In [1]: import numpy as np

In [2]: from numpy import linalg as LA

In [3]: np.set_printoptions(precision=2, suppress=True, linewidth=120)

In [4]: m1 = -3 * np.eye(3) + np.eye(3, k=1)

In [5]: m1
Out[5]: 
array([[-3.,  1.,  0.],
       [ 0., -3.,  1.],
       [ 0.,  0., -3.]])

In [6]: t3 = np.stack([m1, -1 * m1, m1[::-1]])

In [7]: LA.det(t3)
Out[7]: array([-27.,  27.,  27.])

In [8]: t3.shape
Out[8]: (3, 3, 3)

In [9]: A2 = np.array([[0, 1, -1], [-3, 3, 0], [3, 3, 3]])

In [10]: np.vstack([m1, A2.T]).shape
Out[10]: (6, 3)

In [11]: A2.T @ m1.T
Out[11]: 
array([[-3., 12., -9.],
       [ 0., -6., -9.],
       [ 3.,  3., -9.]])

In [12]: print(np.einsum("ik,kj->ji", m1, A2))
[[-3. 12. -9.]
 [ 0. -6. -9.]
 [ 3.  3. -9.]]

In [13]: m1 @ A2
Out[13]: 
array([[-3.,  0.,  3.],
       [12., -6.,  3.],
       [-9., -9., -9.]])

In [14]: np.einsum("ij,ij->i", m1, m1)
Out[14]: array([10., 10.,  9.])

In [15]: np.einsum("ij->j", m1)
Out[15]: array([-3., -2., -2.])

In [16]: f, g = m1[1], m1[2]

In [17]: f @ f
Out[17]: np.float64(10.0)

In [18]: print(f @ g)
-3.0

In [19]: p = (f @ g) / (f @ f) * f

In [20]: np.outer(f, g)
Out[20]: 
array([[ 0.,  0., -0.],
       [-0., -0.,  9.],
       [ 0.,  0., -3.]])

In [21]: round((g - p) @ f, 2)
Out[21]: np.float64(-0.0)

In [22]: p
Out[22]: array([-0. ,  0.9, -0.3])

In [23]: g - p
Out[23]: array([ 0. , -0.9, -2.7])

In [24]: LA.matrix_rank(np.outer(f, g))
Out[24]: np.int64(1)

In [25]: round(float(LA.norm(f + g) ** 2 + LA.norm(f - g) ** 2), 2)
Out[25]: 38.0

In [26]: P = np.triu(np.array([[2, 3, 1], [0, 0, 0], [1, 0, 2]]), 1) + np.eye(3)

In [27]: A2 = P @ m1 @ LA.inv(P)

In [28]: np.trace(A2), np.trace(m1)
Out[28]: (np.float64(-9.0), np.float64(-9.0))

In [29]: round(LA.det(A2), 2)
Out[29]: np.float64(-27.0)

In [30]: LA.matrix_rank(A2)
Out[30]: np.int64(3)

In [31]: f = np.array([2, 2, 2])

In [32]: A2 = m1 + np.outer(f, np.eye(3)[0])

In [33]: print(round(float(LA.det(A2) / LA.det(m1)), 2), round(1 + LA.solve(m1, f)[0], 2))
0.04 0.04

In [34]: A2
Out[34]: 
array([[-1.,  1.,  0.],
       [ 2., -3.,  1.],
       [ 2.,  0., -3.]])

In [35]: F = np.tril(np.array([[-4, 9, -8, -1, 7],
    ...:     [7, 0, 1, 4, -4],
    ...:     [-9, -9, 4, 7, 3],
    ...:     [-7, 1, 6, 4, 4],
    ...:     [-1, -7, 5, -8, -4]]), -1) + np.eye(5, dtype=int)

In [36]: F
Out[36]: 
array([[ 1,  0,  0,  0,  0],
       [ 7,  1,  0,  0,  0],
       [-9, -9,  1,  0,  0],
       [-7,  1,  6,  1,  0],
       [-1, -7,  5, -8,  1]])

In [37]: LA.eigvals(F)
Out[37]: array([1., 1., 1., 1., 1.])

In [38]: round(LA.det(F[::-1]), 2)
Out[38]: np.float64(1.0)

In [39]: round(float(LA.norm(F, 2) / LA.norm(F)), 2)
Out[39]: 0.8

In [40]: [round(float(x), 2) for x in LA.svd(F, compute_uv=False)[:3]]
Out[40]: [16.72, 10.36, 6.92]

In [41]: U, sigma, VT = LA.svd(F)

In [42]: np.argmax(sigma[:-1] / (sigma[1:] + 1e-6)) + 1
Out[42]: np.int64(4)

In [43]: A2 = U[:, :4] @ np.diag(sigma[:4]) @ VT[:4]

In [44]: round(float(LA.norm(F - A2) / LA.norm(F)), 2)
Out[44]: 0.0

In [45]: round(np.abs(F - A2).max(), 2)
Out[45]: np.float64(0.0)

In [46]: LA.matrix_rank(F, rtol=0.05)
Out[46]: np.int64(4)

In [47]: LA.matrix_rank(A2)
Out[47]: np.int64(4)

In [48]: LA.matrix_rank(F - F[0, 0] * np.eye(5))
Out[48]: np.int64(4)

In [49]: np.prod(np.diag(F)), np.round(LA.det(F), 2)
Out[49]: (np.int64(1), np.float64(1.0))

In [50]: f = np.array([1, 5, 8, 6, 5, 3, 7, 8, 2, 7])

In [51]: W0 = f[np.abs(np.subtract.outer(np.arange(10), np.arange(10)))]

In [52]: W0
Out[52]: 
array([[1, 5, 8, 6, 5, 3, 7, 8, 2, 7],
       [5, 1, 5, 8, 6, 5, 3, 7, 8, 2],
       [8, 5, 1, 5, 8, 6, 5, 3, 7, 8],
       [6, 8, 5, 1, 5, 8, 6, 5, 3, 7],
       [5, 6, 8, 5, 1, 5, 8, 6, 5, 3],
       [3, 5, 6, 8, 5, 1, 5, 8, 6, 5],
       [7, 3, 5, 6, 8, 5, 1, 5, 8, 6],
       [8, 7, 3, 5, 6, 8, 5, 1, 5, 8],
       [2, 8, 7, 3, 5, 6, 8, 5, 1, 5],
       [7, 2, 8, 7, 3, 5, 6, 8, 5, 1]])

In [53]: # equal to its transpose

In [54]: A2 = W0[0, 0] * W0[1:] - np.outer(W0[1:, 0], W0[0])

In [55]: A2
Out[55]: 
array([[  0, -24, -35, -22, -19, -10, -32, -33,  -2, -33],
       [  0, -35, -63, -43, -32, -18, -51, -61,  -9, -48],
       [  0, -22, -43, -35, -25, -10, -36, -43,  -9, -35],
       [  0, -19, -32, -25, -24, -10, -27, -34,  -5, -32],
       [  0, -10, -18, -10, -10,  -8, -16, -16,   0, -16],
       [  0, -32, -51, -36, -27, -16, -48, -51,  -6, -43],
       [  0, -33, -61, -43, -34, -16, -51, -63, -11, -48],
       [  0,  -2,  -9,  -9,  -5,   0,  -6, -11,  -3,  -9],
       [  0, -33, -48, -35, -32, -16, -43, -48,  -9, -48]])

In [56]: W0[:, 0] / W0[0, 0]
Out[56]: array([1., 5., 8., 6., 5., 3., 7., 8., 2., 7.])

In [57]: LA.matrix_rank(A2), LA.matrix_rank(W0)
Out[57]: (np.int64(9), np.int64(10))

In [58]: w, evecs = LA.eigh(W0)

In [59]: vec = np.array([0, 0, 2, 1, 2, 2, 2, 0, 1, 1])

In [60]: print(round(float(vec @ W0 @ vec / (vec @ vec)), 2), round(w[0], 2), np.round(w[-1], 2))
33.32 -13.88 52.87

In [61]: print(vec @ W0 @ vec)
633

In [62]: LA.eigvalsh(W0[1:, 1:])
Out[62]: array([-13.4 , -11.95,  -5.17,  -4.22,  -2.9 ,  -2.59,   0.77,   1.21,  47.25])

In [63]: np.abs(W0).sum(axis=1).max(), np.round(np.abs(w).max(), 2)
Out[63]: (np.int64(56), np.float64(52.87))

In [64]: A2 = W0 / LA.norm(W0, axis=1, keepdims=True)

In [65]: C2 = A2 @ A2.T

In [66]: (C2 - 2 * np.eye(10)).round(6).argmax(axis=1)
Out[66]: array([5, 6, 7, 8, 9, 0, 1, 2, 3, 4])

In [67]: (np.abs(C2) > 0.9).astype(int)
Out[67]: 
array([[1, 0, 0, 0, 0, 1, 0, 0, 1, 0],
       [0, 1, 0, 0, 0, 1, 1, 0, 0, 1],
       [0, 0, 1, 0, 0, 0, 1, 1, 0, 0],
       [0, 0, 0, 1, 0, 0, 0, 1, 1, 0],
       [0, 0, 0, 0, 1, 0, 0, 0, 1, 1],
       [1, 1, 0, 0, 0, 1, 0, 0, 0, 0],
       [0, 1, 1, 0, 0, 0, 1, 0, 0, 0],
       [0, 0, 1, 1, 0, 0, 0, 1, 0, 0],
       [1, 0, 0, 1, 1, 0, 0, 0, 1, 0],
       [0, 1, 0, 0, 1, 0, 0, 0, 0, 1]])

In [68]: f = np.array([0, 2, 4])

In [69]: np.cross(F[3, :3], F[4, :3])
Out[69]: array([47, 29, 50])

In [70]: print(np.polyval(f, F[3]))
[-10   6  16   6   4]

In [71]: np.correlate(F[3], F[4], "full")
Out[71]: array([ -7,  57, -37,   7,  22, -38, -13,  -1,   0])

In [72]: K = np.load("data.npy")

In [73]: K
Out[73]: 
array([[ 3,  3,  3,  3,  3,  3,  3,  3],
       [ 3,  6,  6,  6,  6,  6,  6,  6],
       [ 3,  6,  9,  9,  9,  9,  9,  9],
       [ 3,  6,  9, 12, 12, 12, 12, 12],
       [ 3,  6,  9, 12, 15, 15, 15, 15],
       [ 3,  6,  9, 12, 15, 18, 18, 18],
       [ 3,  6,  9, 12, 15, 18, 21, 21],
       [ 3,  6,  9, 12, 15, 18, 21, 24]])

In [74]: f = np.array([-1, -1])

In [75]: np.array([np.convolve(row, f, "same") for row in K])
Out[75]: 
array([[ -3,  -6,  -6,  -6,  -6,  -6,  -6,  -6],
       [ -3,  -9, -12, -12, -12, -12, -12, -12],
       [ -3,  -9, -15, -18, -18, -18, -18, -18],
       [ -3,  -9, -15, -21, -24, -24, -24, -24],
       [ -3,  -9, -15, -21, -27, -30, -30, -30],
       [ -3,  -9, -15, -21, -27, -33, -36, -36],
       [ -3,  -9, -15, -21, -27, -33, -39, -42],
       [ -3,  -9, -15, -21, -27, -33, -39, -45]])

In [76]: np.cross(K[5, :3], K[6, :3])
Out[76]: array([0, 0, 0])

In [77]: np.convolve(K[5], f)
Out[77]: array([ -3,  -9, -15, -21, -27, -33, -36, -36, -18])

In [78]: low = LA.cholesky(K)

In [79]: low
Out[79]: 
array([[1.73, 0.  , 0.  , 0.  , 0.  , 0.  , 0.  , 0.  ],
       [1.73, 1.73, 0.  , 0.  , 0.  , 0.  , 0.  , 0.  ],
       [1.73, 1.73, 1.73, 0.  , 0.  , 0.  , 0.  , 0.  ],
       [1.73, 1.73, 1.73, 1.73, 0.  , 0.  , 0.  , 0.  ],
       [1.73, 1.73, 1.73, 1.73, 1.73, 0.  , 0.  , 0.  ],
       [1.73, 1.73, 1.73, 1.73, 1.73, 1.73, 0.  , 0.  ],
       [1.73, 1.73, 1.73, 1.73, 1.73, 1.73, 1.73, 0.  ],
       [1.73, 1.73, 1.73, 1.73, 1.73, 1.73, 1.73, 1.73]])

In [80]: np.diag(low) ** 2
Out[80]: array([3., 3., 3., 3., 3., 3., 3., 3.])
